$ ipython --no-banner

In [1]: import numpy as np

In [2]: import numpy.linalg as la

In [3]: np.set_printoptions(precision=2, suppress=True, linewidth=140)

In [4]: rng = np.random.default_rng(7530)

In [5]: M = np.array([[9, -2, -6, -2, -8, -1, -9, 2, 3, 3, 8, -1, 1, -7],
   ...:     [-2, -8, 8, 9, -8, -5, -5, 4, 3, -8, -3, 2, -1, 1],
   ...:     [-6, -1, 7, 3, -5, -3, 6, -2, 4, 1, 4, 7, 6, 1],
   ...:     [7, 5, 9, 4, -3, -7, 2, 4, -7, 2, -7, 7, -9, 0],
   ...:     [3, 1, -4, -3, 8, -7, 8, -4, 5, 8, -5, -3, 8, 3],
   ...:     [6, 0, -8, -1, -3, -5, 6, 0, 0, -6, -3, -4, 9, 6],
   ...:     [5, -6, 6, 4, 3, -9, -6, 5, -4, -2, 3, 4, -7, -7],
   ...:     [-1, -9, -5, -3, 3, 1, 5, 2, 3, -9, -7, 2, -8, -2],
   ...:     [-6, 2, -1, -9, -9, 3, 1, -1, 1, -6, 1, 9, 1, -8],
   ...:     [5, -4, -7, -6, 6, 9, 4, -5, 8, 3, 4, 9, 9, -6]]) * (rng.random((10, 14)) < 0.3)

In [6]: M
Out[6]: 
array([[ 0,  0, -6,  0,  0, -1, -9,  2,  0,  0,  8,  0,  1, -7],
       [ 0,  0,  8,  0, -8, -5,  0,  0,  0, -8,  0,  2, -1,  0],
       [ 0,  0,  7,  0,  0, -3,  0, -2,  0,  1,  0,  0,  0,  0],
       [ 0,  5,  0,  4,  0, -7,  0,  4,  0,  2,  0,  7,  0,  0],
       [ 0,  0,  0,  0,  8,  0,  0,  0,  0,  0,  0, -3,  8,  0],
       [ 6,  0, -8,  0,  0,  0,  0,  0,  0,  0,  0, -4,  0,  0],
       [ 0,  0,  0,  4,  3,  0,  0,  5,  0,  0,  0,  0,  0, -7],
       [-1,  0,  0, -3,  0,  0,  5,  0,  3,  0, -7,  2,  0, -2],
       [ 0,  0, -1,  0, -9,  0,  1,  0,  0, -6,  0,  0,  0,  0],
       [ 0,  0,  0,  0,  0,  0,  4,  0,  0,  0,  0,  0,  0, -6]])

In [7]: ang = np.radians(36)

In [8]: Rm = np.eye(14)

In [9]: Rm[7, 7] = Rm[11, 11] = np.cos(ang)

In [10]: Rm[7, 11], Rm[11, 7] = -np.sin(ang), np.sin(ang)

In [11]: A2 = M @ Rm.T

In [12]: np.allclose(la.norm(M, axis=1), la.norm(A2, axis=1))
Out[12]: True

In [13]: la.svd(M, compute_uv=False), la.svd(A2, compute_uv=False)
Out[13]: 
(array([20.31, 16.65, 14.36, 11.8 , 10.6 ,  8.43,  6.19,  5.42,  3.83,  1.66]),
 array([20.31, 16.65, 14.36, 11.8 , 10.6 ,  8.43,  6.19,  5.42,  3.83,  1.66]))
